% ipython --no-banner

In [1]: import numpy as np

In [2]: np.set_printoptions(precision=2, suppress=True, linewidth=100, legacy="1.25")

In [3]: M = np.load("test18.npy")

In [4]: M
Out[4]: 
array([[-2,  1,  2,  1,  3,  1,  1],
       [ 3,  3,  1, -2, -3,  3,  0],
       [ 2,  2,  3,  0,  0, -2,  3],
       [-3,  2,  0, -1, -2,  1, -3],
       [-3,  1,  0,  1,  2,  3,  1],
       [ 0, -3,  1, -1, -1, -2, -2],
       [-2,  3,  1,  1, -2, -2,  0],
       [ 2, -2, -1, -3,  1,  2, -3],
       [-3,  2,  0, -1, -2,  1, -3]])

In [5]: def softmax(z):
   ...:     e = np.exp(z - z.max(axis=-1, keepdims=True))
   ...:     return e / e.sum(axis=-1, keepdims=True)
   ...: 

In [6]: np.round(softmax(10 * M[3]), 2) + 0
Out[6]: array([0., 1., 0., 0., 0., 0., 0.])

In [7]: att = M @ M.T / np.sqrt(7)

In [8]: np.round(softmax(att), 2) + 0
Out[8]: 
array([[0.75, 0.  , 0.  , 0.  , 0.24, 0.  , 0.  , 0.  , 0.  ],
       [0.  , 1.  , 0.  , 0.  , 0.  , 0.  , 0.  , 0.  , 0.  ],
       [0.  , 0.  , 1.  , 0.  , 0.  , 0.  , 0.  , 0.  , 0.  ],
       [0.  , 0.  , 0.  , 0.5 , 0.  , 0.  , 0.  , 0.  , 0.5 ],
       [0.07, 0.  , 0.  , 0.  , 0.93, 0.  , 0.  , 0.  , 0.  ],
       [0.  , 0.  , 0.  , 0.  , 0.  , 0.98, 0.  , 0.02, 0.  ],
       [0.  , 0.  , 0.  , 0.02, 0.  , 0.  , 0.95, 0.  , 0.02],
       [0.  , 0.  , 0.  , 0.  , 0.  , 0.  , 0.  , 1.  , 0.  ],
       [0.  , 0.  , 0.  , 0.5 , 0.  , 0.  , 0.  , 0.  , 0.5 ]])

In [9]: print(softmax(att).round(6).argmax(axis=1))
[0 1 2 3 4 5 6 7 3]

In [10]: np.round(softmax(att + np.triu(np.full(att.shape, -np.inf), 1)), 2) + 0
Out[10]: 
array([[1.  , 0.  , 0.  , 0.  , 0.  , 0.  , 0.  , 0.  , 0.  ],
       [0.  , 1.  , 0.  , 0.  , 0.  , 0.  , 0.  , 0.  , 0.  ],
       [0.  , 0.  , 1.  , 0.  , 0.  , 0.  , 0.  , 0.  , 0.  ],
       [0.  , 0.  , 0.  , 1.  , 0.  , 0.  , 0.  , 0.  , 0.  ],
       [0.07, 0.  , 0.  , 0.  , 0.93, 0.  , 0.  , 0.  , 0.  ],
       [0.  , 0.  , 0.  , 0.  , 0.  , 1.  , 0.  , 0.  , 0.  ],
       [0.  , 0.  , 0.  , 0.02, 0.  , 0.  , 0.97, 0.  , 0.  ],
       [0.  , 0.  , 0.  , 0.  , 0.  , 0.  , 0.  , 1.  , 0.  ],
       [0.  , 0.  , 0.  , 0.5 , 0.  , 0.  , 0.  , 0.  , 0.5 ]])

In [11]: A2 = np.array([[-9, 5], [4, -1]])

In [12]: W2 = np.array([[-1, -3, 1], [1, -3, -2], [-3, 2, 3]])

In [13]: m1 = np.kron(A2, W2)

In [14]: m1
Out[14]: 
array([[  9,  27,  -9,  -5, -15,   5],
       [ -9,  27,  18,   5, -15, -10],
       [ 27, -18, -27, -15,  10,  15],
       [ -4, -12,   4,   1,   3,  -1],
       [  4, -12,  -8,  -1,   3,   2],
       [-12,   8,  12,   3,  -2,  -3]])

In [15]: C2 = m1.T @ m1

In [16]: np.allclose(C2, C2.T)
Out[16]: True

In [17]: np.linalg.svd(m1, compute_uv=False) ** 2
Out[17]: array([4162.99, 1537.05,   34.34,   33.84,   12.49,    0.28])

In [18]: np.diag(C2)
Out[18]: array([1067, 2134, 1358,  286,  572,  364])

In [19]: np.linalg.eigvalsh(C2)[::-1]
Out[19]: array([4162.99, 1537.05,   34.34,   33.84,   12.49,    0.28])

In [20]: data = np.load("layer13.npy")

In [21]: print(data)
[[ 3  0 -1  2 -1 -1  1]
 [ 1  0  2 -2 -3  0 -2]
 [ 0  2  0  1  1 -3  0]
 [ 0  0 -7  8  8 -1  7]]

In [22]: print(np.abs(np.diag(np.linalg.qr(data)[1])) > 1e-9)
[ True  True  True False]

In [23]: round(float(np.trace(np.linalg.pinv(data) @ data)), 2)
Out[23]: 3.0

In [24]: r = np.linalg.matrix_rank(data)

In [25]: r
Out[25]: 3

In [26]: ns = np.linalg.svd(data)[2][r:].T

In [27]: print([int(np.linalg.matrix_rank(data[:i])) for i in range(1, len(data) + 1)])
[1, 2, 3, 3]

In [28]: [int(np.linalg.matrix_rank(np.delete(data, i, axis=0))) for i in range(4)]
Out[28]: [3, 3, 2, 3]

In [29]: print(np.linalg.matrix_rank(data.T @ data), np.linalg.matrix_rank(data @ data.T))
3 3

In [30]: left, sv, Vh = np.linalg.svd(data)

In [31]: evecs = Vh[:(sv > 1e-8).sum()]

In [32]: rng = np.random.default_rng(24685)

In [33]: x = data[0] + -2 * data[3] + rng.integers(2) * np.eye(7)[0]

In [34]: x
Out[34]: array([  3.,   0.,  13., -14., -17.,   1., -13.])

In [35]: print(np.linalg.matrix_rank(np.vstack([data, x])))
3

In [36]: print(round(float(np.linalg.norm(x - evecs.T @ evecs @ x)), 2))
0.0

In [37]: np.allclose(evecs.T @ evecs @ x, x)
Out[37]: True

In [38]: np.linalg.cond(data) > 100
Out[38]: True

In [39]: round(float(np.linalg.norm(data, 2) / np.linalg.norm(data)), 2)
Out[39]: 0.95

In [40]: np.argsort(-np.linalg.norm(data, axis=0).round(6), kind="stable")[:3]
Out[40]: array([4, 3, 2])

In [41]: mat = np.loadtxt("run6.csv", delimiter=",")

In [42]: mat
Out[42]: 
array([[0., 3., 0., 3., 0., 3.],
       [2., 4., 2., 4., 2., 4.],
       [5., 4., 5., 4., 5., 4.],
       [0., 3., 0., 3., 0., 3.],
       [2., 4., 2., 4., 2., 4.],
       [5., 4., 5., 4., 5., 4.]])

In [43]: r = np.linalg.matrix_rank(mat)

In [44]: r
Out[44]: 2

In [45]: ns = np.linalg.svd(mat)[2][r:].T

In [46]: [int(np.linalg.matrix_rank(np.delete(mat, i, axis=0))) for i in range(6)]
Out[46]: [2, 2, 2, 2, 2, 2]

In [47]: ns.shape
Out[47]: (6, 4)

In [48]: np.unique(mat.round(6), axis=0).shape
Out[48]: (3, 6)

In [49]: np.abs(np.diag(np.linalg.qr(mat)[1])) > 1e-9
Out[49]: array([ True,  True, False, False, False, False])

In [50]: np.linalg.lstsq(mat[:-1].T, mat[-1])[2]
Out[50]: 2

In [51]: np.allclose(mat[:-1].T @ np.linalg.lstsq(mat[:-1].T, mat[-1])[0], mat[-1])
Out[51]: True

In [52]: np.round(mat @ np.linalg.pinv(mat) @ mat, 2) + 0
Out[52]: 
array([[0., 3., 0., 3., 0., 3.],
       [2., 4., 2., 4., 2., 4.],
       [5., 4., 5., 4., 5., 4.],
       [0., 3., 0., 3., 0., 3.],
       [2., 4., 2., 4., 2., 4.],
       [5., 4., 5., 4., 5., 4.]])

In [53]: J = np.load("sample1.npy")

In [54]: J
Out[54]: 
array([[ 0,  0,  2,  0,  3,  3,  0,  0,  0, -2],
       [ 0, -1,  0,  0,  0,  0,  0,  0, -1,  0],
       [ 0, -3,  0,  0,  0,  0,  0, -2,  0,  0],
       [ 0,  0,  0,  0,  3,  0,  0,  3,  0,  0]])

In [55]: idx = rng.permutation(6)

In [56]: idx
Out[56]: array([5, 1, 3, 0, 4, 2])

In [57]: A2 = m1[idx][:, idx]

In [58]: np.sort(np.abs(np.linalg.eigvals(A2)))
Out[58]: array([ 2.12,  2.12,  2.44, 23.36, 23.36, 26.83])

In [59]: A2
Out[59]: 
array([[ -3,   8,   3, -12,  -2,  12],
       [-10,  27,   5,  -9, -15,  18],
       [ -1, -12,   1,  -4,   3,   4],
       [  5,  27,  -5,   9, -15,  -9],
       [  2, -12,  -1,   4,   3,  -8],
       [ 15, -18, -15,  27,  10, -27]])

In [60]: np.allclose(A2, m1)
Out[60]: False

In [61]: print(round(float(np.linalg.norm(J, "nuc")), 2))
13.73

In [62]: np.round(np.linalg.norm(J[3], 1), 2), round(np.linalg.norm(J[3], np.inf), 2)
Out[62]: (6.0, 3.0)

In [63]: round(np.linalg.norm(J) ** 2 / np.linalg.norm(J, 2) ** 2, 2)
Out[63]: 1.82

In [64]: J[3] @ J[2]
Out[64]: -6

In [65]: print(np.linalg.norm(J, axis=1).argmax())
0

In [66]: np.linalg.norm(J, axis=1)
Out[66]: array([5.1 , 1.41, 3.61, 4.24])

In [67]: A2 = J + rng.integers(-2, 3, (4, 3)) @ rng.integers(-2, 3, (3, 10))

In [68]: A2
Out[68]: 
array([[-4,  0,  3, -3,  8,  6,  4,  4, -3,  4],
       [-5, -5,  5,  0,  1, -7, -1,  2,  3, -4],
       [ 0, -3, -1, -1,  3,  5,  0,  2, -1,  2],
       [-2, -4,  3,  1,  4, -3, -4,  7,  5, -6]])

In [69]: print(np.abs(A2 - J).sum(axis=1))
[33 33 17 33]

In [70]: np.round(np.linalg.svd(A2 - J, compute_uv=False), 2) + 0
Out[70]: array([17.18, 11.86,  6.66,  0.  ])

In [71]: print(A2 - J)
[[-4  0  1 -3  5  3  4  4 -3  6]
 [-5 -4  5  0  1 -7 -1  2  4 -4]
 [ 0  0 -1 -1  3  5  0  4 -1  2]
 [-2 -4  3  1  1 -3 -4  4  5 -6]]

In [72]: np.linalg.matrix_rank(A2 - J, tol=1e-8)
Out[72]: 3

In [73]: x = np.array([1, 1, 2, 1, 0, -2, 2, -3, 1, 0])

In [74]: h1 = np.maximum(J @ x, 0)

In [75]: h1
Out[75]: array([0, 0, 3, 0])

In [76]: np.tanh(J @ x)
Out[76]: array([-0.96, -0.96,  1.  , -1.  ])

In [77]: A2 = J / np.linalg.norm(J, axis=1, keepdims=True)

In [78]: C2 = A2 @ A2.T

In [79]: C2
Out[79]: 
array([[ 1.  ,  0.  ,  0.  ,  0.42],
       [ 0.  ,  1.  ,  0.59,  0.  ],
       [ 0.  ,  0.59,  1.  , -0.39],
       [ 0.42,  0.  , -0.39,  1.  ]])

In [80]: C2[1]
Out[80]: array([0.  , 1.  , 0.59, 0.  ])

In [81]: (np.abs(C2) > 0.9).astype(int)
Out[81]: 
array([[1, 0, 0, 0],
       [0, 1, 0, 0],
       [0, 0, 1, 0],
       [0, 0, 0, 1]])

In [82]: X = np.loadtxt("arr.csv", delimiter=",")

In [83]: X
Out[83]: 
array([[-1., -2.,  3., -5.],
       [-3., -2.,  3., -3.],
       [-5., -4.,  7., -9.],
       [-3., -2.,  3., -3.]])

In [84]: W1 = np.array([[0, 1, 1], [-3, 4, 4], [3, 1, -2], [0, -1, 1]])

In [85]: b = np.array([5, 7, 0])

In [86]: act = np.maximum(X @ W1 + b, 0)

In [87]: (act > 0).astype(int)
Out[87]: 
array([[1, 1, 0],
       [1, 1, 0],
       [1, 1, 0],
       [1, 1, 0]])

In [88]: act
Out[88]: 
array([[20.,  6.,  0.],
       [20.,  2.,  0.],
       [38.,  2.,  0.],
       [20.,  2.,  0.]])

In [89]: np.linalg.matrix_rank(act)
Out[89]: 2

In [90]: W2 = np.array([[-4, -4], [1, -4], [-3, -1]])

In [91]: W1 @ W2
Out[91]: 
array([[ -2,  -5],
       [  4,  -8],
       [ -5, -14],
       [ -4,   3]])

In [92]: print((act @ W2).round(6).argmax(axis=1))
[0 0 0 0]

In [93]: r = np.linalg.matrix_rank(X)

In [94]: r
Out[94]: 3

In [95]: ns = np.linalg.svd(X)[2][r:].T

In [96]: print(np.round(ns @ ns.T, 2) + 0)
[[0.17 0.   0.33 0.17]
 [0.   0.   0.   0.  ]
 [0.33 0.   0.67 0.33]
 [0.17 0.   0.33 0.17]]

In [97]: print(np.round(ns[:, 0] / ns[np.abs(ns[:, 0]).round(6).argmax(), 0], 2) + 0)
[0.5 0.  1.  0.5]

In [98]: np.linalg.matrix_rank(X.T @ X), np.linalg.matrix_rank(X @ X.T)
Out[98]: (3, 3)

In [99]: np.allclose(X @ ns, 0)
Out[99]: True

In [100]: arr = np.loadtxt("a.csv", delimiter=",")

In [101]: arr
Out[101]: 
array([[ -8.29,  -5.7 , -10.67,  -0.41, -12.05,  -2.27,   5.8 ,   0.91],
       [ -2.48,  -2.64,   4.11, -13.  ,  10.93,  -7.73,   4.17,  -2.14],
       [  0.84,  -4.61,   4.68,  -5.29,   6.41,  10.79,  13.03,   0.95],
       [ -3.2 ,   1.64, -16.37,  -5.15,   4.06,  -6.26,  -3.97,   4.61],
       [ 10.48,   2.09,  -4.07,   0.15,  12.61,  -5.34,  -5.78,   6.94],
       [ -4.11,   6.49,   3.26,  -6.83,  -4.47,  -2.24,   6.52,  14.71],
       [ -0.96,   0.94,  -9.69,   8.83,  -9.51,  -3.93,   4.87,   9.83],
       [ -4.08,   3.98,   0.15, -14.3 ,  -9.68,   7.27,   0.53,   4.04],
       [ -8.57, -12.65,  -6.4 ,   0.61,   6.79,  -6.06,   4.45,   4.77],
       [  8.04,   7.35, -13.82,   5.12,  -3.84,   4.7 ,   0.76,   5.15],
       [ -3.98,   0.67,   4.64, -11.46,  -8.87,   7.53,   0.49,   9.76],
       [ -1.98,   9.74,  -1.07,   2.72, -11.66,   2.09,  -6.89, -10.24],
       [  6.28,  11.13,   6.72,   8.13,  -1.58,  -2.73,   4.48,   9.77],
       [  1.71,  -8.71,  -7.1 ,  -9.84,  -3.06,  -3.35,   8.81,  -8.7 ],
       [ 13.74,   5.35,  -7.26,   5.66,  -6.32,   1.88,   2.77,   6.83]])

In [102]: x = np.array([-1, 1, 2, 2, -1, -3, -1, -1])

In [103]: y = arr @ x

In [104]: np.round(np.linalg.pinv(arr) @ arr, 2) + 0
Out[104]: 
array([[1., 0., 0., 0., 0., 0., 0., 0.],
       [0., 1., 0., 0., 0., 0., 0., 0.],
       [0., 0., 1., 0., 0., 0., 0., 0.],
       [0., 0., 0., 1., 0., 0., 0., 0.],
       [0., 0., 0., 0., 1., 0., 0., 0.],
       [0., 0., 0., 0., 0., 1., 0., 0.],
       [0., 0., 0., 0., 0., 0., 1., 0.],
       [0., 0., 0., 0., 0., 0., 0., 1.]])

In [105]: np.linalg.solve(arr.T @ arr, arr.T @ y)
Out[105]: array([-1.,  1.,  2.,  2., -1., -3., -1., -1.])

In [106]: np.linalg.lstsq(arr, y)[0]
Out[106]: array([-1.,  1.,  2.,  2., -1., -3., -1., -1.])

In [107]: y = y + 0.05 * rng.normal(size=15)

In [108]: print(y)
[ -7.62  -7.69 -59.41 -24.13 -13.98  -6.52   6.75 -37.01 -13.45 -34.25 -32.92  37.62  30.06 -31.31
 -20.54]

In [109]: b, *_ = np.linalg.lstsq(arr, y)

In [110]: b.round()
Out[110]: array([-1.,  1.,  2.,  2., -1., -3., -1., -1.])

In [111]: np.round(arr.T @ (y - arr @ b), 2) + 0
Out[111]: array([0., 0., 0., 0., 0., 0., 0., 0.])

In [112]: b
Out[112]: array([-1.,  1.,  2.,  2., -1., -3., -1., -1.])
